$ python3 -q
>>> import numpy as np
>>> np.set_printoptions(precision=3, suppress=True, linewidth=100)
>>> W0 = np.load("dump.npy")
>>> W0
array([[-0.6 ,  0.6 ],
       [-1.1 , -0.7 ],
       [-1.19, -1.31]])
>>> proj = W0 @ np.linalg.solve(W0.T @ W0, W0.T)
>>> np.allclose(proj @ proj, proj)
True
>>> mat = np.loadtxt("a.csv", delimiter=",")
>>> mat
array([[0., 0., 0., 1., 0.],
       [0., 0., 1., 0., 0.],
       [0., 1., 0., 0., 0.],
       [0., 0., 0., 0., 1.],
       [1., 0., 0., 0., 0.]])
>>> round(np.linalg.det(mat), 3)
np.float64(-1.0)
>>> (mat != 0).astype(int)
array([[0, 0, 0, 1, 0],
       [0, 0, 1, 0, 0],
       [0, 1, 0, 0, 0],
       [0, 0, 0, 0, 1],
       [1, 0, 0, 0, 0]])
>>> np.flatnonzero(np.linalg.matrix_power((mat != 0) + (mat.T != 0) + np.eye(5), 5)[3])
array([0, 3, 4])
>>> (np.linalg.matrix_power((mat != 0) + (mat.T != 0) + np.eye(5), 5) > 0).astype(int)
array([[1, 0, 0, 1, 1],
       [0, 1, 1, 0, 0],
       [0, 1, 1, 0, 0],
       [1, 0, 0, 1, 1],
       [1, 0, 0, 1, 1]])
>>> A2 = np.array([[4, 1, 5, 3, 5],
...     [3, 5, 3, 4, 2],
...     [1, 5, 1, 4, 3],
...     [1, 2, 0, 5, 4],
...     [0, 1, 0, 2, 2]])
>>> X = A2 + A2.T
>>> X
array([[ 8,  4,  6,  4,  5],
       [ 4, 10,  8,  6,  3],
       [ 6,  8,  2,  4,  3],
       [ 4,  6,  4, 10,  6],
       [ 5,  3,  3,  6,  4]])
>>> vals, vecs = np.linalg.eigh(X)
>>> vecs @ np.diag(vals) @ vecs.T
array([[ 8.,  4.,  6.,  4.,  5.],
       [ 4., 10.,  8.,  6.,  3.],
       [ 6.,  8.,  2.,  4.,  3.],
       [ 4.,  6.,  4., 10.,  6.],
       [ 5.,  3.,  3.,  6.,  4.]])
>>> np.linalg.eigvalsh(X @ X)
array([  0.364,  15.11 ,  29.347,  37.09 , 728.088])
>>> np.linalg.svd(X, compute_uv=False)
array([26.983,  6.09 ,  5.417,  3.887,  0.603])
>>> np.abs(vecs[:, -1])
array([0.434, 0.528, 0.396, 0.505, 0.347])
>>> np.round(vecs.T @ X @ vecs, 3) + 0
array([[-3.887,  0.   ,  0.   ,  0.   ,  0.   ],
       [ 0.   , -0.603,  0.   ,  0.   ,  0.   ],
       [ 0.   ,  0.   ,  5.417,  0.   ,  0.   ],
       [ 0.   ,  0.   ,  0.   ,  6.09 ,  0.   ],
       [ 0.   ,  0.   ,  0.   ,  0.   , 26.983]])
>>> rng = np.random.default_rng(895021)
>>> labels = rng.permutation(5)
>>> A2 = X[:, labels] * rng.choice([-1, 1], 5)
>>> A2
array([[ 4,  6, -5,  4, -8],
       [ 6,  8, -3, 10, -4],
       [ 4,  2, -3,  8, -6],
       [10,  4, -6,  6, -4],
       [ 6,  3, -4,  3, -5]])
>>> left, _, VT = np.linalg.svd(X.T @ A2)
>>> np.round(left @ VT, 3) + 0
array([[ 0.,  0.,  0.,  0., -1.],
       [ 0.,  0.,  0.,  1.,  0.],
       [ 0.,  1.,  0.,  0.,  0.],
       [ 1.,  0.,  0.,  0.,  0.],
       [ 0.,  0., -1.,  0.,  0.]])
>>> np.round(np.linalg.lstsq(X, A2)[0], 3) + 0
array([[ 0.,  0.,  0.,  0., -1.],
       [ 0.,  0.,  0.,  1.,  0.],
       [ 0.,  1.,  0.,  0.,  0.],
       [ 1.,  0.,  0.,  0.,  0.],
       [ 0.,  0., -1.,  0.,  0.]])
>>> labels = rng.permutation(5)
>>> labels
array([2, 1, 0, 4, 3])
>>> A2 = X[labels][:, labels]
>>> np.trace(A2)
np.int64(34)
>>> round(float(np.linalg.det(A2)), 3), np.round(np.linalg.det(X[labels]), 3)
(2088.0, np.float64(2088.0))
>>> np.allclose(A2, X)
False
>>> A2 = np.linalg.inv(X)
>>> round(float(np.linalg.slogdet(X)[0]), 3)
1.0
>>> (np.abs(A2) > 1e-9).astype(int)
array([[1, 1, 1, 1, 1],
       [1, 1, 1, 1, 1],
       [1, 1, 1, 1, 1],
       [1, 1, 1, 1, 1],
       [1, 1, 1, 1, 1]])
>>> np.linalg.inv(A2)
array([[ 8.,  4.,  6.,  4.,  5.],
       [ 4., 10.,  8.,  6.,  3.],
       [ 6.,  8.,  2.,  4.,  3.],
       [ 4.,  6.,  4., 10.,  6.],
       [ 5.,  3.,  3.,  6.,  4.]])
>>> r0 = np.array([0, 2, 0, 0, 2])
>>> A2 = X + np.outer(r0, np.eye(5)[3])
>>> A2
array([[ 8.,  4.,  6.,  4.,  5.],
       [ 4., 10.,  8.,  8.,  3.],
       [ 6.,  8.,  2.,  4.,  3.],
       [ 4.,  6.,  4., 10.,  6.],
       [ 5.,  3.,  3.,  8.,  4.]])
>>> M = np.load("w.npy")
>>> M
array([[ 6,  6,  0],
       [ 1, 13,  4],
       [10, 16,  2],
       [17,  7,  4],
       [20, 11, 13],
       [25, 18,  7],
       [20, 19, 13],
       [15, 28, 21],
       [23, 25, 21],
       [28, 31, 25],
       [29, 27, 28],
       [38, 29, 26],
       [33, 34, 35],
       [31, 29, 39],
       [39, 28, 30],
       [32, 25, 27]])
>>> cov = np.cov(M, rowvar=False)
>>> cov.shape
(3, 3)
>>> np.round(np.corrcoef(M[:, 0], M[:, 1])[0, 1], 3)
np.float64(0.746)
>>> np.corrcoef(M.T)
array([[1.   , 0.746, 0.827],
       [0.746, 1.   , 0.895],
       [0.827, 0.895, 1.   ]])
>>> np.linalg.eigvalsh(cov)[::-1]
array([317.878,  28.977,  10.254])
>>> np.argwhere(np.triu(np.abs(np.corrcoef(M.T)) > 0.8, 1))
array([[0, 2],
       [1, 2]])
>>> np.argsort(-M.std(axis=0).round(6), kind="stable")
array([2, 0, 1])
